$ python -q
>>> import numpy as np
>>> from numpy import linalg as LA
>>> np.set_printoptions(suppress=True, linewidth=200)
>>> q, _ = LA.qr(np.array([[-1.1, 1.5, 0.7],
...     [-0.9, -0.8, -1.3],
...     [0.5, 0.4, 0.0],
...     [0.9, -0.8, -0.5]]))
>>> J = q @ q.T
>>> J.round(2)
array([[ 0.75,  0.02,  0.18, -0.39],
       [ 0.02,  1.  , -0.01,  0.03],
       [ 0.18, -0.01,  0.86,  0.29],
       [-0.39,  0.03,  0.29,  0.39]])
>>> rng = np.random.default_rng(52)
>>> z = rng.permutation(4)
>>> z
array([2, 1, 0, 3])
>>> Y = J[z][:, z]
>>> round(float(np.trace(Y)), 2)
3.0
>>> Y.round(2)
array([[ 0.86, -0.01,  0.18,  0.29],
       [-0.01,  1.  ,  0.02,  0.03],
       [ 0.18,  0.02,  0.75, -0.39],
       [ 0.29,  0.03, -0.39,  0.39]])
>>> np.round(LA.det(Y), 2), round(float(LA.det(J[z])), 2)
(np.float64(-0.0), 0.0)
>>> M = np.loadtxt("case12.csv", delimiter=",")
>>> M
array([[2., 0., 1., 2., 3.],
       [0., 2., 2., 3., 2.],
       [0., 0., 0., 1., 3.],
       [0., 0., 0., 2., 3.],
       [0., 0., 0., 0., 1.]])
>>> hat = np.triu(np.array([[-2, -1, -2, -1, -2],
...     [-2, 2, -1, 0, 1],
...     [-1, 1, 0, 2, 2],
...     [-2, 1, 1, -1, -1],
...     [2, -2, -2, 0, 1]]), 1) + np.eye(5)
>>> Y = hat @ M @ LA.inv(hat)
>>> np.poly(Y)
array([  1.,  -7.,  18., -20.,   8.,   0.])
>>> LA.matrix_rank(Y)
np.int64(4)
>>> Y
array([[  2.,   0.,   3.,  -9., -21.],
       [  0.,   2.,   4.,  -6., -16.],
       [  0.,   0.,   0.,   5.,  16.],
       [  0.,   0.,   0.,   2.,   4.],
       [  0.,   0.,   0.,   0.,   1.]])
>>> np.round(LA.det(Y), 2)
np.float64(0.0)
>>> Y = np.array([[1, 0], [-1, 2]])
>>> basis = np.array([[-2, -2, 1], [2, 2, -2], [-1, -2, 0]])
>>> mat = np.block([[Y, np.array([[3, 2, 0], [2, 3, 0]])], [np.zeros((3, 2)), basis]])
>>> mat
array([[ 1.,  0.,  3.,  2.,  0.],
       [-1.,  2.,  2.,  3.,  0.],
       [ 0.,  0., -2., -2.,  1.],
       [ 0.,  0.,  2.,  2., -2.],
       [ 0.,  0., -1., -2.,  0.]])
>>> Y = LA.inv(mat)
>>> round(LA.slogdet(mat)[0], 2)
np.float64(1.0)
>>> (np.abs(Y) > 1e-9).astype(int)
array([[1, 0, 1, 1, 1],
       [1, 1, 1, 1, 0],
       [0, 0, 1, 1, 1],
       [0, 0, 1, 1, 1],
       [0, 0, 1, 1, 0]])
>>> round(float(LA.det(mat) * LA.det(Y)), 2)
1.0
>>> round(LA.eigvals(mat).sum().real, 2)
np.float64(3.0)
>>> round(float(LA.det(mat.T)), 2)
4.0
>>> np.round(LA.eigvals(mat), 2)
array([ 2.+0.j,  1.+0.j,  2.+0.j, -1.+0.j, -1.-0.j])
>>> np.einsum("ij,ji->", mat, mat)
np.float64(11.0)
>>> round(LA.det(mat[::-1]), 2)
np.float64(4.0)
>>> feats = np.array([[1, 0, 0], [3, 1, 0], [2, -3, 2]])
>>> feats
array([[ 1,  0,  0],
       [ 3,  1,  0],
       [ 2, -3,  2]])
>>> f, g = feats[0], feats[2]
>>> f @ g
np.int64(2)
>>> pr = (f @ g) / (f @ f) * f
>>> (g - pr) @ f
np.float64(0.0)
>>> pr
array([2., 0., 0.])
